$ python -q
>>> import numpy as np
>>> from numpy import linalg as LA
>>> np.set_printoptions(precision=1, suppress=True, linewidth=200)
>>> rd = lambda a: np.round(a, 1) + 0
>>> F = np.load("arr.npy")
>>> F
array([[-3.1, -0.9, -2.1],
       [-3.1, -1.1, -2.2],
       [-3.2, -1.1, -2.1],
       [-3.1, -1.1, -2. ],
       [-2.9, -1.1, -2.1],
       [ 3.1,  4.1, -3.1],
       [ 3. ,  4.1, -3.1],
       [ 3. ,  4. , -3. ],
       [ 3.1,  4. , -2.9],
       [ 3. ,  3.9, -3. ],
       [ 2.9, -1. , -2.8],
       [ 3. , -1.1, -3. ],
       [ 2.9, -1.1, -2.9],
       [ 3. , -1.1, -3. ],
       [ 2.9, -1. , -2.9]])
>>> proj = F @ LA.solve(F.T @ F, F.T)
>>> rd(proj @ F[:, 0])
array([-3.1, -3.1, -3.2, -3.1, -2.9,  3.1,  3. ,  3. ,  3.1,  3. ,  2.9,  3. ,  2.9,  3. ,  2.9])
>>> LA.matrix_rank(np.eye(15) - proj)
np.int64(12)
>>> np.trace(proj)
np.float64(3.0)
>>> rd(LA.eigvalsh(proj))
array([0., 0., 0., 0., 0., 0., 0., 0., 0., 0., 0., 0., 1., 1., 1.])
>>> dist = LA.norm(F[:, None] - F[None], axis=-1)
>>> rd(dist[9])
array([7.8, 7.9, 8. , 8. , 7.8, 0.2, 0.2, 0.1, 0.2, 0. , 4.9, 5. , 5. , 5. , 4.9])
>>> LA.matrix_rank(dist ** 2)
np.int64(5)
>>> dist.mean(axis=1).argmax()
np.int64(2)
>>> dist.shape
(15, 15)
>>> np.unravel_index(dist.round(6).argmax(), dist.shape)
(np.int64(2), np.int64(5))
>>> Xc = F - F.mean(axis=1)
Traceback (most recent call last):
  File "<python-input-17>", line 1, in <module>
    Xc = F - F.mean(axis=1)
         ~~^~~~~~~~~~~~~~~~
ValueError: operands could not be broadcast together with shapes (15,3) (15,) 
>>> Xc = F - F.mean(axis=0)
>>> left, s, Vt = LA.svd(Xc, full_matrices=False)
>>> np.searchsorted(np.cumsum(s ** 2) / (s ** 2).sum(), 0.9) + 1
np.int64(2)
>>> rd((s ** 2).sum() ** 2 / (s ** 4).sum())
np.float64(1.6)
>>> rd(s ** 2 / (s ** 2).sum())
array([0.8, 0.2, 0. ])
>>> rd(Xc.mean(axis=0))
array([0., 0., 0.])
>>> LA.matrix_rank(Xc)
np.int64(3)
>>> np.abs(left[:, 0]).argmax()
np.int64(2)
